>>> import numpy as np
>>> from numpy import linalg as LA
>>> np.set_printoptions(suppress=True, linewidth=200)
>>> W0 = np.array([[0, 0, 0, 0, 0, 0],
...     [0, 0, 0, 0, 0, 0],
...     [0, 0, 0, 0, 2, 0],
...     [1, 0, 0, 0, 0, 0],
...     [0, 0, 0, 0, 0, 0],
...     [0, 0, 0, 0, 0, 0]])
>>> U, sig, Vt = LA.svd(W0)
>>> V = Vt[:(sig > 1e-8).sum()]
>>> rng = np.random.default_rng(51)
>>> vec = W0[0] + 2 * W0[3] + rng.integers(2) * np.eye(6)[5]
>>> vec
array([2., 0., 0., 0., 0., 0.])
>>> LA.matrix_rank(np.vstack([W0, vec]))
np.int64(2)
>>> round(LA.norm(vec - V.T @ V @ vec), 3)
np.float64(0.0)
>>> np.round(LA.svd(W0, compute_uv=False), 3)
array([2., 1., 0., 0., 0., 0.])
>>> W0[:, 3] @ W0[:, 5]
np.int64(0)
>>> np.flatnonzero(LA.matrix_power((W0 != 0) + (W0.T != 0) + np.eye(6), 6)[1])
array([1])
>>> np.round(np.sort(LA.eigvals(W0).real), 3)
array([0., 0., 0., 0., 0., 0.])
>>> r = LA.matrix_rank(W0)
>>> r
np.int64(2)
>>> N = LA.svd(W0)[2][r:].T
>>> W0 @ N
array([[0., 0., 0., 0.],
       [0., 0., 0., 0.],
       [0., 0., 0., 0.],
       [0., 0., 0., 0.],
       [0., 0., 0., 0.],
       [0., 0., 0., 0.]])
>>> [int(LA.matrix_rank(W0[:i])) for i in range(1, len(W0) + 1)]
[0, 0, 1, 2, 2, 2]
>>> N.shape
(6, 4)
>>> LA.matrix_rank(W0.T @ W0), LA.matrix_rank(W0 @ W0.T)
(np.int64(2), np.int64(2))
>>> LA.lstsq(W0[:-1].T, W0[-1])[2]
np.int32(2)
>>> try:
...     LA.inv(W0)
... except LA.LinAlgError as e:
...     print(repr(e))
... 
LinAlgError('Singular matrix')
>>> np.unique(W0.round(6), axis=0).shape
(3, 6)
>>> round(np.trace(LA.pinv(W0) @ W0), 3)
np.float64(2.0)
>>> arr = np.loadtxt("w.csv", delimiter=",")
>>> arr
array([[166.,  -9.,  75.,   8.],
       [ -9., 130., -23.,  10.],
       [ 75., -23.,  86.,  66.],
       [  8.,  10.,  66.,  84.]])
>>> B = arr / np.sqrt((arr ** 2).mean(axis=1, keepdims=True))
>>> LA.matrix_rank(B) == LA.matrix_rank(arr)
np.True_
>>> B[0].round(3)
array([ 1.819, -0.099,  0.822,  0.088])
>>> P = np.triu(np.array([[1, 0, 0, 0], [3, 3, 1, 1], [5, 0, 1, 1], [0, 0, 1, 5]]), 1) + np.eye(4)
>>> B = P @ arr @ LA.inv(P)
>>> P @ arr - arr @ P
array([[  0.,   0.,   9., -66.],
       [ 83., -13.,  22.,  43.],
       [  8.,  10.,  89.,  21.],
       [  0.,   0., -10., -76.]])
>>> B
array([[166.,  -9.,  84., -67.],
       [ 74., 117.,  12.,  31.],
       [ 83., -13., 165.,  -2.],
       [  8.,  10.,  56.,  18.]])
>>> LA.matrix_rank(B)
np.int64(3)
>>> U, sig, Vt = LA.svd(arr)
>>> np.argmax(sig[:-1] / (sig[1:] + 1e-6)) + 1
np.int64(3)
>>> B = U[:, :3] @ np.diag(sig[:3]) @ Vt[:3]
>>> LA.matrix_rank(arr, rtol=0.05)
np.int64(3)
>>> B = np.array([[1, 1, 0], [0, 0, 3], [3, 0, 2]])
>>> B[-1] = B[0]
>>> M = B + 0.05 * np.eye(3)
>>> M
array([[1.05, 1.  , 0.  ],
       [0.  , 0.05, 3.  ],
       [1.  , 1.  , 0.05]])
>>> f, v = M[1], M[0]
>>> np.round(f @ f, 3)
np.float64(9.002)
>>> f @ v
np.float64(0.05)
>>> pr = (f @ v) / (f @ f) * f
>>> pr.round(3) + 0
array([0.   , 0.   , 0.017])
>>> np.round(np.outer(f, v), 3)
array([[0.   , 0.   , 0.   ],
       [0.053, 0.05 , 0.   ],
       [3.15 , 3.   , 0.   ]])
>>> round(LA.norm(f + v) ** 2 + LA.norm(f - v) ** 2, 3)
np.float64(22.21)
>>> B = np.array([[3, 4], [3, 5], [2, 1]])
>>> np.einsum("ik,kj->ij", M, B)
array([[6.15, 9.2 ],
       [6.15, 3.25],
       [6.1 , 9.05]])
>>> B.T @ M.T
array([[6.15, 6.15, 6.1 ],
       [9.2 , 3.25, 9.05]])
>>> LA.matrix_rank(np.vstack([M, B.T]))
np.int64(3)
>>> Q, V = LA.qr(M[:, :2])[0], LA.qr(M[:, 2:])[0]
>>> sig = LA.svd(Q.T @ V, compute_uv=False)
>>> (sig > 0.9).sum()
np.int64(0)
>>> np.round(LA.norm(Q @ Q.T - V @ V.T, 2), 3)
np.float64(1.0)
>>> np.round(np.degrees(np.arccos(sig.clip(0, 1))), 3)
array([33.898])
>>> labels = rng.integers(0, 3, 5)
>>> F = np.triu((labels[:, None] == labels) & (rng.random((5, 5)) < 0.8), 1).astype(int)
>>> F += F.T
>>> F
array([[0, 1, 0, 0, 0],
       [1, 0, 0, 0, 0],
       [0, 0, 0, 0, 1],
       [0, 0, 0, 0, 0],
       [0, 0, 1, 0, 0]])
>>> F @ F
array([[1, 0, 0, 0, 0],
       [0, 1, 0, 0, 0],
       [0, 0, 1, 0, 0],
       [0, 0, 0, 0, 0],
       [0, 0, 0, 0, 1]])
>>> F.sum(axis=0)
array([1, 1, 1, 0, 1])
>>> L = np.diag(F.sum(axis=1)) - F
>>> L @ np.ones(5)
array([0., 0., 0., 0., 0.])
>>> LA.matrix_rank(L)
np.int64(2)
>>> (LA.eigvalsh(L) < 1e-8).sum()
np.int64(3)
>>> round(LA.det(L[1:, 1:]))
0
>>> L
array([[ 1, -1,  0,  0,  0],
       [-1,  1,  0,  0,  0],
       [ 0,  0,  1,  0, -1],
       [ 0,  0,  0,  0,  0],
       [ 0,  0, -1,  0,  1]])
>>> J = np.load("m.npy")
>>> J
array([[ 0, -2, -1],
       [ 0,  0,  2],
       [ 0,  0,  0]])
>>> U, sig, Vt = LA.svd(J)
>>> np.argmax(sig[:-1] / (sig[1:] + 1e-6)) + 1
np.int64(2)
>>> B = U[:, :2] @ np.diag(sig[:2]) @ Vt[:2]
>>> B.round(3) + 0
array([[ 0., -2., -1.],
       [ 0.,  0.,  2.],
       [ 0.,  0.,  0.]])
>>> LA.matrix_rank(J, rtol=0.05)
np.int64(2)
>>> round(float(LA.norm(J - B, 2)), 3), sig[2]
(0.0, np.float64(0.0))
